In [1]: import numpy as np

In [2]: from numpy import linalg as LA

In [3]: np.set_printoptions(precision=1, suppress=True, linewidth=160)

In [4]: rnd = lambda a: np.round(a, 1) + 0

In [5]: data = np.load("case2.npy")

In [6]: print(data)
[[11  2 -1 -5 -3  3]
 [ 2 15  2 -3  2 -8]
 [-1  2  7 -3  1  4]
 [-5 -3 -3  7  1 -1]
 [-3  2  1  1 11 -4]
 [ 3 -8  4 -1 -4 14]]

In [7]: # symmetric, so the eigenvalues are real

In [8]: rng = np.random.default_rng(493)

In [9]: lab = rng.permutation(6)

In [10]: print(lab)
[3 4 5 1 2 0]

In [11]: B = data[lab][:, lab]

In [12]: print(np.trace(B))
65

In [13]: print(rnd(LA.det(B)), rnd(LA.det(data[lab])))
59536.0 -59536.0

In [14]: print(rnd(np.sort(np.abs(LA.eigvals(B)))))
[ 0.5  3.6  7.4 11.3 18.1 24.2]

In [15]: print(np.diag(B))
[ 7 11 14 15  7 11]

In [16]: feats = np.array([[48, 0, 1, 2, -1, 1],
    ...:     [-2, 61, 1, -1, 1, 2],
    ...:     [2, -2, -58, -1, -2, 0],
    ...:     [0, 1, 0, 70, 1, -1],
    ...:     [-1, -1, 0, 0, -80, 1],
    ...:     [0, 0, 0, -1, 2, 12]])

In [17]: x0 = np.array([3, 5, 1, 2, 8, 9])

In [18]: print(feats @ np.eye(6)[2])
[  1.   1. -58.   0.   0.   0.]

In [19]: print(feats @ (2 * x0))
[  300   648  -160   288 -1278   244]

In [20]: print((feats * x0).sum(axis=1))
[ 150  324  -80  144 -639  122]

In [21]: print(feats @ np.ones(6))
[ 51.  62. -61.  71. -81.  13.]

In [22]: print(feats @ x0)
[ 150  324  -80  144 -639  122]

In [23]: print(np.einsum("ij,j->i", feats, x0))
[ 150  324  -80  144 -639  122]

In [24]: x0 = np.array([1, 0, 3, 1, 3, -3])

In [25]: rhs = feats @ x0

In [26]: print(rhs)
[  47   -3 -179   76 -244  -31]

In [27]: print(rnd(LA.solve(feats, -1 * rhs)))
[-1.  0. -3. -1. -3.  3.]

In [28]: print(rnd(LA.solve(feats, feats[:, 3])))
[0. 0. 0. 1. 0. 0.]

In [29]: print(rnd(LA.solve(feats, rhs)))
[ 1.  0.  3.  1.  3. -3.]

In [30]: print(rnd(LA.solve(feats.T, feats[4])))
[0. 0. 0. 0. 1. 0.]

In [31]: B = feats / np.sqrt((feats ** 2).mean(axis=1, keepdims=True))

In [32]: print(rnd(B[1]))
[-0.1  2.4  0.   0.   0.   0.1]

In [33]: f = np.array([-1, -3, 3, 1, 3, -2])

In [34]: B = feats + np.outer(f, np.eye(6)[4])

In [35]: print(LA.matrix_rank(LA.inv(B) - LA.inv(feats), tol=1e-8))
1
